$ python -q
>>> import numpy as np
>>> np.set_printoptions(precision=1, suppress=True, linewidth=160)
>>> J = np.load("case17.npy")
>>> print(J.round(1) + 0)
[[  2.5   3.   12.4   5.2]
 [ -1.2   2.6   1.3   4.1]
 [ -1.5   3.7   0.8   1.8]
 [  1.4   1.9   8.7   6.8]
 [  0.8   2.    7.    6.4]
 [  2.4   1.6  11.6   8. ]
 [  0.8   2.9   7.2   4.6]
 [ -5.8   3.  -12.4   1.1]
 [  0.5   2.    5.9   6.2]
 [  0.7   1.4   6.2   7.6]
 [  1.1   3.    8.3   4.5]
 [  2.9   2.4  13.3   6.7]
 [  1.7   3.9  10.6   3.1]
 [  2.    1.3  10.3   8.3]
 [  0.    2.4   4.6   5.1]
 [ -0.5   4.3   4.    1.2]
 [  1.2   2.5   8.3   5.6]
 [ -4.3   3.3  -7.6   1.3]
 [  1.2   3.1   8.8   4.5]
 [ -1.6   3.1   0.3   3. ]
 [ -4.6   5.5  -7.4  -3.2]
 [  2.4   1.3  11.4   8.6]
 [  5.7   2.4  21.9   8. ]
 [ -3.1   5.7  -3.1  -3. ]
 [ -4.5   7.8  -6.1  -7.9]
 [  0.6   4.1   7.2   2. ]
 [ -1.6   6.    1.7  -2.9]
 [  1.2   0.8   7.6   9. ]
 [ -1.2   2.6   1.3   4.2]]
>>> rank = np.linalg.matrix_rank(J)
>>> print(rank)
3
>>> ns = np.linalg.svd(J)[2][rank:].T
>>> ns.shape
(4, 1)
>>> [int(np.linalg.matrix_rank(np.delete(J, i, axis=0))) for i in range(29)]
[3, 3, 3, 3, 3, 3, 3, 3, 3, 3, 3, 3, 3, 3, 3, 3, 3, 3, 3, 3, 3, 3, 3, 3, 3, 3, 3, 3, 3]
>>> print(np.round(ns @ ns.T, 1) + 0)
[[ 0.8  0.3 -0.3  0.1]
 [ 0.3  0.1 -0.1  0. ]
 [-0.3 -0.1  0.1  0. ]
 [ 0.1  0.   0.   0. ]]
>>> np.linalg.matrix_rank(J.T @ J), np.linalg.matrix_rank(J @ J.T)
(np.int64(3), np.int64(3))
>>> np.allclose(J @ ns, 0)
True
>>> [int(np.linalg.matrix_rank(J[:, :j + 1])) for j in range(4)]
[1, 2, 3, 3]
>>> U, sigma, Vt = np.linalg.svd(J)
>>> np.argmax(sigma[:-1] / (sigma[1:] + 1e-6)) + 1
np.int64(3)
>>> print(sigma.round(1) + 0)
[55.1 19.5 14.8  0. ]
>>> M2 = U[:, :3] @ np.diag(sigma[:3]) @ Vt[:3]
>>> round(np.abs(J - M2).max(), 1)
np.float64(0.0)
>>> print(np.round(np.linalg.norm(J - M2, 2), 1), np.round(sigma[3], 1))
0.0 0.0
>>> Ac = J - J.mean(axis=0)
>>> U, sigma, Vt = np.linalg.svd(Ac, full_matrices=False)
>>> round(float((sigma ** 2).sum() ** 2 / (sigma ** 4).sum()), 1)
1.2
>>> print((np.sign(U[:, 0]) == np.sign(U[0, 0])).astype(int))
[1 0 0 1 1 1 1 0 1 1 1 1 1 1 1 0 1 0 1 0 0 1 1 0 0 1 0 1 0]
>>> Vt[0] * np.sign(Vt[0, np.abs(Vt[0]).argmax()])
array([ 0.3, -0.1,  0.9,  0.4])
>>> np.linalg.matrix_rank(Ac)
np.int64(2)
>>> print(sigma.round(1) + 0)
[44.8 14.9  0.   0. ]
>>> print(np.abs(Vt[0]).argmax())
2
>>> np.round(Ac.mean(axis=0), 1) + 0
array([0., 0., 0., 0.])
>>> C2 = J.T @ J
>>> np.allclose(C2, C2.T)
True
>>> print((J @ J.T).shape)
(29, 29)
>>> round(float(np.trace(C2)), 1), np.round((J ** 2).sum(), 1)
(3640.6, np.float64(3640.6))
>>> np.round(np.linalg.svd(J, compute_uv=False) ** 2, 1) + 0
array([3039.8,  381. ,  219.8,    0. ])
>>> np.round(np.linalg.eigvalsh(C2)[::-1], 1) + 0
array([3039.8,  381. ,  219.8,    0. ])
>>> np.diag(C2)
array([ 188.5,  348.9, 2223.2,  880. ])
>>> np.linalg.matrix_rank(C2)
np.int64(3)
>>> E = np.load("arr.npy")
>>> E
array([[ 18.,  15.,  -8.,   5.],
       [-18., -15.,   9.,  -6.],
       [ 36.,  30., -16.,  10.],
       [ 42.,  36., -21.,  15.]])
>>> # rank 3
>>> print(np.linalg.cond(E) > 100)
True
>>> U, sigma, Vt = np.linalg.svd(E)
>>> np.argmax(sigma[:-1] / (sigma[1:] + 1e-6)) + 1
np.int64(3)
>>> sigma.round(1) + 0
array([87. ,  2.5,  0.4,  0. ])
>>> M2 = U[:, :3] @ np.diag(sigma[:3]) @ Vt[:3]
>>> round(float(np.abs(E - M2).max()), 1)
0.0
>>> round(float(np.linalg.norm(E - M2) / np.linalg.norm(E)), 1)
0.0
>>> M2
array([[ 18.,  15.,  -8.,   5.],
       [-18., -15.,   9.,  -6.],
       [ 36.,  30., -16.,  10.],
       [ 42.,  36., -21.,  15.]])
>>> round(np.linalg.norm(E - M2, 2), 1), round(float(sigma[3]), 1)
(np.float64(0.0), 0.0)
>>> A = np.diag(np.array([0, 2, -4, -5, 4, 4, 5, 2, 2, -5]))
>>> A
array([[ 0,  0,  0,  0,  0,  0,  0,  0,  0,  0],
       [ 0,  2,  0,  0,  0,  0,  0,  0,  0,  0],
       [ 0,  0, -4,  0,  0,  0,  0,  0,  0,  0],
       [ 0,  0,  0, -5,  0,  0,  0,  0,  0,  0],
       [ 0,  0,  0,  0,  4,  0,  0,  0,  0,  0],
       [ 0,  0,  0,  0,  0,  4,  0,  0,  0,  0],
       [ 0,  0,  0,  0,  0,  0,  5,  0,  0,  0],
       [ 0,  0,  0,  0,  0,  0,  0,  2,  0,  0],
       [ 0,  0,  0,  0,  0,  0,  0,  0,  2,  0],
       [ 0,  0,  0,  0,  0,  0,  0,  0,  0, -5]])
>>> # symmetric
>>> print([round(float(np.linalg.det(A[:i, :i])), 2) + 0 for i in range(1, 11)])
[0.0, 0.0, 0.0, 0.0, 0.0, 0.0, 0.0, 0.0, 0.0, 0.0]
>>> np.all(np.linalg.eigvalsh(A) > 0)
np.False_
>>> round(np.linalg.eigvalsh(A).min(), 1)
np.float64(-5.0)
>>> rng = np.random.default_rng(1774)
>>> M2 = A + rng.integers(-2, 3, (10, 9)) @ rng.integers(-2, 3, (9, 10))
>>> M2
array([[  4,   2,   8,   4,   8,   1,  -6,   4,   3,   1],
       [ -1,   3,   0,   5,   0,   3,   0,   7,   1,   6],
       [  1,  -7,  -4,  -4,   1,  -8, -10,  -7,  -1,  -6],
       [  0,   0,   4,  -5,   4,  -1,  -2,   6,   0,   3],
       [ -8,   2,  -2,   4,   1,  11,  12,  -4,  -4,   2],
       [  6,  -8,  -2,   0,   4,  -2, -15,   5,   6,   2],
       [ -2,  -4,   0,  -7,  -2,  -7,  -6,  -3,   2,  -4],
       [  1,  -5,  -3,  -4,   3,   3,  -6,  12,   8,   6],
       [  5,   1,   8,  -7,  10,  -3,  -5,  -2,   5,  -7],
       [  1,   1,   0,  -5,   5,   2,  -1,  12,   6,  -1]])
>>> np.round(np.linalg.svd(M2 - A, compute_uv=False), 1) + 0
array([37.1, 27.6, 18.5, 12.4,  8. ,  6.6,  4.1,  1.4,  0.2,  0. ])
>>> r0 = np.array([-1, -1])
>>> print(np.cross(M2[5, :3], M2[7, :3]))
[ 14  16 -22]
>>> np.array([np.convolve(row, r0, "same") for row in M2])
array([[ -4,  -6, -10, -12, -12,  -9,   5,   2,  -7,  -4],
       [  1,  -2,  -3,  -5,  -5,  -3,  -3,  -7,  -8,  -7],
       [ -1,   6,  11,   8,   3,   7,  18,  17,   8,   7],
       [  0,   0,  -4,   1,   1,  -3,   3,  -4,  -6,  -3],
       [  8,   6,   0,  -2,  -5, -12, -23,  -8,   8,   2],
       [ -6,   2,  10,   2,  -4,  -2,  17,  10, -11,  -8],
       [  2,   6,   4,   7,   9,   9,  13,   9,   1,   2],
       [ -1,   4,   8,   7,   1,  -6,   3,  -6, -20, -14],
       [ -5,  -6,  -9,  -1,  -3,  -7,   8,   7,  -3,   2],
       [ -1,  -2,  -1,   5,   0,  -7,  -1, -11, -18,  -5]])
>>> print(np.polyval(r0, M2[5]))
[-7  7  1 -1 -5  1 14 -6 -7 -3]
>>> W0 = np.array([[0, 2, 1, 1],
...     [2, 2, 0, 2],
...     [1, 2, 0, 2],
...     [1, 1, 2, 1],
...     [0, 0, 2, 2],
...     [1, 2, 1, 1],
...     [2, 2, 1, 2],
...     [1, 2, 1, 1]])
>>> W0[0] = W0[1]
>>> W0
array([[2, 2, 0, 2],
       [2, 2, 0, 2],
       [1, 2, 0, 2],
       [1, 1, 2, 1],
       [0, 0, 2, 2],
       [1, 2, 1, 1],
       [2, 2, 1, 2],
       [1, 2, 1, 1]])
>>> # rows 0 and 1 are equal
>>> M2 = np.c_[W0[:, :2] @ np.array([[2, 1], [0, 2]]), np.array([-9, 1, 6, 2, -9, -7, -4, 1])]
>>> M2
array([[ 4,  6, -9],
       [ 4,  6,  1],
       [ 2,  5,  6],
       [ 2,  3,  2],
       [ 0,  0, -9],
       [ 2,  5, -7],
       [ 4,  6, -4],
       [ 2,  5,  1]])
>>> print(np.round(np.linalg.norm(M2 - W0 @ np.linalg.lstsq(W0, M2)[0], axis=0), 1) + 0)
[ 0.   0.  13.7]
>>> np.linalg.matrix_rank(np.c_[W0, M2])
np.int64(5)
>>> np.linalg.norm(np.linalg.qr(W0)[0].T @ M2, axis=0) ** 2 / ((M2 ** 2).sum(axis=0) + 1e-12)
array([1. , 1. , 0.3])
